% ipython --no-banner

In [1]: import numpy as np

In [2]: from numpy import linalg as LA

In [3]: np.set_printoptions(suppress=True, linewidth=200)

In [4]: def tidy(a):
   ...:     return np.round(a, 2) + 0
   ...: 

In [5]: K = np.array([[3, 3, 0, 0], [0, 1, 0, 0], [0, 0, 3, 3], [0, 0, 0, 1]])

In [6]: other = K[0, 0] * K[1:] - np.outer(K[1:, 0], K[0])

In [7]: other
Out[7]: 
array([[0, 3, 0, 0],
       [0, 0, 9, 9],
       [0, 0, 0, 3]])

In [8]: np.flatnonzero(~other.round(6).any(axis=1))
Out[8]: array([], dtype=int64)

In [9]: LA.matrix_rank(other), LA.matrix_rank(K)
Out[9]: (np.int64(3), np.int64(4))

In [10]: rng = np.random.default_rng(17)

In [11]: idx = rng.permutation(4)

In [12]: idx
Out[12]: array([0, 2, 1, 3])

In [13]: other = K[idx][:, idx]

In [14]: np.diag(other)
Out[14]: array([3, 3, 1, 1])

In [15]: np.trace(other)
Out[15]: np.int64(8)

In [16]: np.allclose(other, K)
Out[16]: False

In [17]: f = np.array([0, 0, 0, 0])

In [18]: other = K + np.outer(f, np.eye(4)[2])

In [19]: LA.matrix_rank(other - K)
Out[19]: np.int64(0)

In [20]: other
Out[20]: 
array([[3., 3., 0., 0.],
       [0., 1., 0., 0.],
       [0., 0., 3., 3.],
       [0., 0., 0., 1.]])

In [21]: LA.matrix_rank(LA.inv(other) - LA.inv(K), tol=1e-8)
Out[21]: np.int64(0)

In [22]: tidy(LA.det(other) / LA.det(K)), tidy(1 + LA.solve(K, f)[2])
Out[22]: (np.float64(1.0), np.float64(1.0))

In [23]: np.einsum("ii->", other)
Out[23]: np.float64(8.0)

In [24]: tidy(LA.eigvals(other).sum().real)
Out[24]: np.float64(8.0)

In [25]: tidy(LA.det(other[::-1]))
Out[25]: np.float64(9.0)

In [26]: x0 = np.array([1, 1, 3, 2])

In [27]: rhs = K @ x0

In [28]: beta, lr = np.zeros(4), 1 / LA.norm(K, 2) ** 2

In [29]: for i in range(200):
    ...:     beta -= lr * K.T @ (K @ beta - rhs)
    ...:     if i % 50 == 0: print(i, round(LA.norm(K @ beta - rhs), 2))
    ...: 
0 0.55
50 0.14
100 0.04
150 0.01

In [30]: tidy(beta)
Out[30]: array([1., 1., 3., 2.])

In [31]: tidy(LA.cond(K))
Out[31]: np.float64(6.17)

In [32]: arr = np.load("m.npy")

In [33]: arr
Out[33]: 
array([[0, 1, 3],
       [1, 3, 0],
       [0, 3, 2]])

In [34]: np.abs(arr).max()
Out[34]: np.int64(3)

In [35]: arr.shape
Out[35]: (3, 3)

In [36]: np.unravel_index(np.abs(arr).argmax(), arr.shape)
Out[36]: (np.int64(0), np.int64(2))

In [37]: m1 = np.vander(np.arange(4) - 1, 3, increasing=True)

In [38]: m1
Out[38]: 
array([[ 1, -1,  1],
       [ 1,  0,  0],
       [ 1,  1,  1],
       [ 1,  2,  4]])

In [39]: def softmax(z):
    ...:     e = np.exp(z - z.max(axis=-1, keepdims=True))
    ...:     return e / e.sum(axis=-1, keepdims=True)
    ...: 

In [40]: tidy(softmax(m1[2]))
Out[40]: array([0.33, 0.33, 0.33])

In [41]: softmax(m1).sum(axis=1)
Out[41]: array([1., 1., 1., 1.])

In [42]: tidy(softmax(10 * m1[2]))
Out[42]: array([0.33, 0.33, 0.33])

In [43]: S = m1 @ m1.T / np.sqrt(3)

In [44]: tidy(softmax(S)[2] @ m1)
Out[44]: array([1.  , 1.78, 3.55])

In [45]: tidy(softmax(S))
Out[45]: 
array([[0.38, 0.12, 0.12, 0.38],
       [0.25, 0.25, 0.25, 0.25],
       [0.03, 0.03, 0.09, 0.86],
       [0.  , 0.  , 0.  , 1.  ]])
